In [1]: import numpy as np

In [2]: np.set_printoptions(suppress=True, linewidth=100)

In [3]: def rnd(a):
   ...:     return np.round(a, 3) + 0
   ...: 

In [4]: feats = np.load("block1.npy")

In [5]: feats
Out[5]: 
array([[ 0.2, -0.9, -0.8,  0.3, -0.6],
       [ 0. ,  0.2,  1.6, -1.4, -0.8],
       [ 1.8,  0.8, -1.6,  0.1, -1.4],
       [-0.2,  0.1,  0.1,  0.5,  1.3],
       [-0.9,  1.4,  1.6, -0.1, -1.1]])

In [6]: proj = np.triu(np.array([[3, 0, 1, -1, 0],
   ...:     [0, 0, 0, 3, 2],
   ...:     [1, 0, 2, -3, -2],
   ...:     [2, 1, 0, -3, -2],
   ...:     [0, -1, -1, -3, -2]]), 1) + np.eye(5)

In [7]: other = proj @ feats @ np.linalg.inv(proj)

In [8]: rnd(np.poly(other))
Out[8]: array([ 1.   ,  1.8  ,  2.87 , 11.358, 10.131, -3.283])

In [9]: rnd(np.trace(other)), rnd(np.trace(feats))
Out[9]: (np.float64(-1.8), np.float64(-1.8))

In [10]: np.linalg.matrix_rank(other)
Out[10]: np.int64(5)

In [11]: rnd(np.linalg.det(other))
Out[11]: np.float64(3.283)

In [12]: rnd(np.einsum("ii->", feats))
Out[12]: np.float64(-1.8)

In [13]: rnd(np.poly(feats))
Out[13]: array([ 1.   ,  1.8  ,  2.87 , 11.358, 10.131, -3.283])

In [14]: rnd(np.linalg.det(feats.T))
Out[14]: np.float64(3.283)

In [15]: rnd(np.linalg.det(2 * feats)), rnd(np.linalg.det(feats))
Out[15]: (np.float64(105.068), np.float64(3.283))

In [16]: rnd(np.linalg.eigvals(feats).sum().real)
Out[16]: np.float64(-1.8)

In [17]: np.kron(np.eye(2, dtype=int), feats)
Out[17]: 
array([[ 0.2, -0.9, -0.8,  0.3, -0.6,  0. , -0. , -0. ,  0. , -0. ],
       [ 0. ,  0.2,  1.6, -1.4, -0.8,  0. ,  0. ,  0. , -0. , -0. ],
       [ 1.8,  0.8, -1.6,  0.1, -1.4,  0. ,  0. , -0. ,  0. , -0. ],
       [-0.2,  0.1,  0.1,  0.5,  1.3, -0. ,  0. ,  0. ,  0. ,  0. ],
       [-0.9,  1.4,  1.6, -0.1, -1.1, -0. ,  0. ,  0. , -0. , -0. ],
       [ 0. , -0. , -0. ,  0. , -0. ,  0.2, -0.9, -0.8,  0.3, -0.6],
       [ 0. ,  0. ,  0. , -0. , -0. ,  0. ,  0.2,  1.6, -1.4, -0.8],
       [ 0. ,  0. , -0. ,  0. , -0. ,  1.8,  0.8, -1.6,  0.1, -1.4],
       [-0. ,  0. ,  0. ,  0. ,  0. , -0.2,  0.1,  0.1,  0.5,  1.3],
       [-0. ,  0. ,  0. , -0. , -0. , -0.9,  1.4,  1.6, -0.1, -1.1]])

In [18]: rnd(np.linalg.det(feats[::-1]))
Out[18]: np.float64(3.283)

In [19]: other = np.linalg.inv(feats)

In [20]: rnd(feats @ other)
Out[20]: 
array([[1., 0., 0., 0., 0.],
       [0., 1., 0., 0., 0.],
       [0., 0., 1., 0., 0.],
       [0., 0., 0., 1., 0.],
       [0., 0., 0., 0., 1.]])

In [21]: (np.abs(other) > 1e-9).astype(int)
Out[21]: 
array([[1, 1, 1, 1, 1],
       [1, 1, 1, 1, 1],
       [1, 1, 1, 1, 1],
       [1, 1, 1, 1, 1],
       [1, 1, 1, 1, 1]])

In [22]: rnd(np.linalg.inv(other))
Out[22]: 
array([[ 0.2, -0.9, -0.8,  0.3, -0.6],
       [ 0. ,  0.2,  1.6, -1.4, -0.8],
       [ 1.8,  0.8, -1.6,  0.1, -1.4],
       [-0.2,  0.1,  0.1,  0.5,  1.3],
       [-0.9,  1.4,  1.6, -0.1, -1.1]])

In [23]: np.allclose(other, feats.T)
Out[23]: False
